% ipython --no-banner

In [1]: import numpy as np

In [2]: np.set_printoptions(precision=2, suppress=True, linewidth=160, floatmode="fixed")

In [3]: J = np.loadtxt("out12.csv", delimiter=",")

In [4]: print(J)
[[-3.00  0.00 -2.00  3.00 -3.00  2.00  3.00 -1.00  0.00]
 [-2.00 -1.00  3.00  2.00 -3.00  0.00  0.00  0.00  0.00]
 [ 0.00  2.00  3.00 -2.00  3.00  3.00  3.00 -2.00  0.00]
 [ 1.00  2.00  0.00 -2.00  0.00 -2.00  2.00  0.00  0.00]
 [-1.00  3.00 -1.00  3.00  1.00  1.00  2.00  2.00  0.00]
 [-3.00 -1.00  2.00 -3.00 -2.00  1.00 -2.00  1.00  0.00]
 [ 3.00 -3.00  1.00  2.00  2.00  2.00  1.00  0.00  0.00]
 [ 1.00 -2.00  2.00  0.00  0.00 -2.00 -1.00  1.00  0.00]
 [ 0.00  0.00  0.00  0.00  0.00  0.00  0.00  0.00  1.00]]

In [5]: # 2 groups of indices that never mix

In [6]: f = np.array([2, -4, 3, 3, 4, 1, 5, 0, 8])

In [7]: out = J + np.outer(f, np.eye(9)[8])

In [8]: print(np.linalg.matrix_rank(np.linalg.inv(out) - np.linalg.inv(J), tol=1e-8))
1

In [9]: print(np.linalg.matrix_rank(out - J))
1

In [10]: arr = np.load("test18.npy")

In [11]: print(arr)
[[-2.00  1.00  1.00]
 [ 1.00 -2.00  1.00]
 [ 1.00  1.00 -2.00]]

In [12]: proj = np.triu(np.array([[-1, 2, 1], [-2, -2, 1], [1, 0, -2]]), 1) + np.eye(3)

In [13]: out = proj @ arr @ np.linalg.inv(proj)

In [14]: print(np.trace(out), np.trace(arr))
-6.0 -6.0

In [15]: print(out)
[[ 1.00 -4.00  4.00]
 [ 2.00 -5.00  2.00]
 [ 1.00 -1.00 -2.00]]

In [16]: print(round(np.linalg.det(out), 2))
0.0

In [17]: print(np.round(np.poly(out), 2) + 0)
[1.00 6.00 9.00 0.00]

In [18]: Uu, sigma, VT = np.linalg.svd(out, full_matrices=False)

In [19]: print(np.cumsum(sigma ** 2) / np.sum(sigma ** 2))
[0.88 1.00 1.00]

In [20]: print(np.round(Uu.T @ Uu, 2) + 0)
[[1.00 0.00 0.00]
 [0.00 1.00 0.00]
 [0.00 0.00 1.00]]

In [21]: print(np.round(sigma / sigma[0], 2) + 0)
[1.00 0.38 0.00]

In [22]: print(Uu.shape, sigma.shape, VT.shape)
(3, 3) (3,) (3, 3)

In [23]: print(np.round(Uu.T @ out @ VT.T, 2) + 0)
[[7.94 0.00 0.00]
 [0.00 3.00 0.00]
 [0.00 0.00 0.00]]

In [24]: out = np.array([[0, 1, 0, 1, -2, 0, 0, 0, 0, 0],
    ...:     [2, 0, -2, 1, 0, 2, 0, -2, -2, -2],
    ...:     [-2, 0, -1, -2, 0, 0, 1, 1, 0, 0],
    ...:     [-2, 1, 0, -2, 2, 1, -2, 0, 0, 0],
    ...:     [-2, 0, -2, -1, -2, 0, 2, -2, 1, -1],
    ...:     [-1, 0, 1, -2, 1, 1, -1, 0, -2, 0],
    ...:     [-2, 0, 1, 0, 0, 2, 1, 1, 2, -2],
    ...:     [-2, -2, -1, 0, 1, -1, 1, -2, 0, 1],
    ...:     [0, -2, 2, 2, 2, 0, 1, 0, 2, 2],
    ...:     [-2, 1, -2, 2, -2, 2, 0, -1, 0, 2]])

In [25]: E = np.triu(out)

In [26]: print(E)
[[ 0  1  0  1 -2  0  0  0  0  0]
 [ 0  0 -2  1  0  2  0 -2 -2 -2]
 [ 0  0 -1 -2  0  0  1  1  0  0]
 [ 0  0  0 -2  2  1 -2  0  0  0]
 [ 0  0  0  0 -2  0  2 -2  1 -1]
 [ 0  0  0  0  0  1 -1  0 -2  0]
 [ 0  0  0  0  0  0  1  1  2 -2]
 [ 0  0  0  0  0  0  0 -2  0  1]
 [ 0  0  0  0  0  0  0  0  2  2]
 [ 0  0  0  0  0  0  0  0  0  2]]

In [27]: # triangular: eigenvalues sit on the diagonal

In [28]: rng = np.random.default_rng(86404)

In [29]: out = E + rng.integers(-2, 3, (10, 9)) @ rng.integers(-2, 3, (9, 10))

In [30]: print(out)
[[  4   4  -7   0  -6   0  -1   0  -2  -2]
 [  2  -4 -17 -10 -13   6  -1  -5   4   0]
 [  5  -1   0   3  15   9   0   5 -15   0]
 [  4  -1  -2 -10   3   6 -11  -7  -9  11]
 [ -2   5  -2   4  -3   3  10 -10  -2  -8]
 [ -3  -6   4  -7 -10  -5  -6   5  10   6]
 [-12   2   6  -1   1  -2   6   8  10   0]
 [ 16  -5 -21  -5   3  14  -4 -13 -14  -1]
 [ -9  -3   5  -4  -9  -8   2   8  18   9]
 [  3   2 -18 -11  -6  10  -3  -4  -5   2]]

In [31]: print(np.linalg.matrix_rank(out - E, tol=1e-8))
9

In [32]: print(np.abs(out - E).sum(axis=1))
[24 61 56 57 43 64 46 95 71 62]

In [33]: print(np.round(np.linalg.svd(out - E, compute_uv=False), 2) + 0)
[54.26 39.05 22.31 13.49 12.22  7.64  3.64  2.95  0.28  0.00]

In [34]: print(out - E)
[[  4   3  -7  -1  -4   0  -1   0  -2  -2]
 [  2  -4 -15 -11 -13   4  -1  -3   6   2]
 [  5  -1   1   5  15   9  -1   4 -15   0]
 [  4  -1  -2  -8   1   5  -9  -7  -9  11]
 [ -2   5  -2   4  -1   3   8  -8  -3  -7]
 [ -3  -6   4  -7 -10  -6  -5   5  12   6]
 [-12   2   6  -1   1  -2   5   7   8   2]
 [ 16  -5 -21  -5   3  14  -4 -11 -14  -2]
 [ -9  -3   5  -4  -9  -8   2   8  16   7]
 [  3   2 -18 -11  -6  10  -3  -4  -5   0]]
